$ python3 -q
>>> import numpy as np
>>> np.set_printoptions(suppress=True, linewidth=120)
>>> arr = np.load("data.npy")
>>> arr
array([[ -3.53, -21.  ,  -2.08,  -0.02,   0.74],
       [ -3.03, -18.01,  -1.81,   0.02,   0.57],
       [ -3.01, -18.  ,  -1.81,  -0.01,   0.63],
       [ -4.52, -26.98,  -2.72,   0.  ,   0.9 ],
       [ -3.  , -17.99,  -1.8 ,   0.  ,   0.63],
       [  0.5 ,   2.96,   0.3 ,  -0.03,  -0.1 ],
       [  3.03,  18.01,   1.78,   0.01,  -0.6 ],
       [ -3.52, -21.  ,  -2.08,  -0.05,   0.68],
       [  1.49,   8.98,   0.92,   0.01,  -0.3 ],
       [ -3.  , -17.99,  -1.83,   0.  ,   0.58],
       [  1.54,   8.96,   0.91,   0.01,  -0.29],
       [  1.5 ,   9.  ,   0.86,  -0.01,  -0.27],
       [ -0.48,  -3.01,  -0.32,   0.01,   0.12],
       [ -1.5 ,  -8.99,  -0.89,   0.02,   0.31],
       [  4.  ,  24.01,   2.39,  -0.04,  -0.81],
       [  3.45,  21.06,   2.11,   0.02,  -0.7 ],
       [  4.49,  26.97,   2.72,   0.03,  -0.9 ],
       [ -0.46,  -2.99,  -0.3 ,   0.02,   0.12],
       [ -1.04,  -6.  ,  -0.59,  -0.02,   0.21],
       [  1.03,   6.  ,   0.59,  -0.03,  -0.21],
       [  3.02,  18.  ,   1.82,  -0.05,  -0.6 ],
       [ -0.01,  -0.03,  -0.02,   0.02,   0.  ],
       [  1.99,  12.02,   1.19,   0.03,  -0.42],
       [ -1.98, -11.98,  -1.22,   0.  ,   0.42],
       [  1.05,   6.  ,   0.63,  -0.03,  -0.22],
       [  2.51,  15.03,   1.48,   0.01,  -0.53],
       [ -3.99, -24.  ,  -2.39,   0.01,   0.82],
       [ -2.99, -18.02,  -1.78,   0.  ,   0.58],
       [ -4.48, -27.01,  -2.69,   0.05,   0.91],
       [  3.54,  20.98,   2.1 ,  -0.04,  -0.68],
       [  2.01,  12.01,   1.21,  -0.01,  -0.4 ],
       [  4.04,  23.99,   2.4 ,   0.03,  -0.8 ],
       [ -2.51, -14.97,  -1.54,   0.  ,   0.5 ],
       [ -2.5 , -15.  ,  -1.49,   0.  ,   0.5 ],
       [  2.52,  14.98,   1.49,   0.02,  -0.48],
       [ -2.02, -12.  ,  -1.23,   0.02,   0.42],
       [ -1.  ,  -5.99,  -0.59,  -0.03,   0.21],
       [ -2.  , -11.98,  -1.18,  -0.01,   0.4 ],
       [ -2.52, -15.  ,  -1.5 ,  -0.02,   0.53],
       [ -2.99, -17.94,  -1.8 ,   0.01,   0.59],
       [ -2.02, -12.  ,  -1.2 ,   0.01,   0.41],
       [  3.  ,  18.  ,   1.79,  -0.04,  -0.65]])
>>> # column 1 is much longer than the rest
>>> Xs = arr - arr.mean(axis=0)
>>> vecs = np.linalg.svd(Xs)[2][:1]
>>> M2 = Xs - Xs @ vecs.T @ vecs
>>> np.round((Xs @ vecs.T).std(axis=0), 2)
array([16.44])
>>> round(float(np.linalg.norm(M2) / np.linalg.norm(Xs)), 2)
0.0
>>> np.round(M2.std(axis=0), 2) + 0
array([0.02, 0.  , 0.02, 0.02, 0.02])
>>> np.round(np.diag(vecs.T @ vecs), 2) + 0
array([0.03, 0.96, 0.01, 0.  , 0.  ])
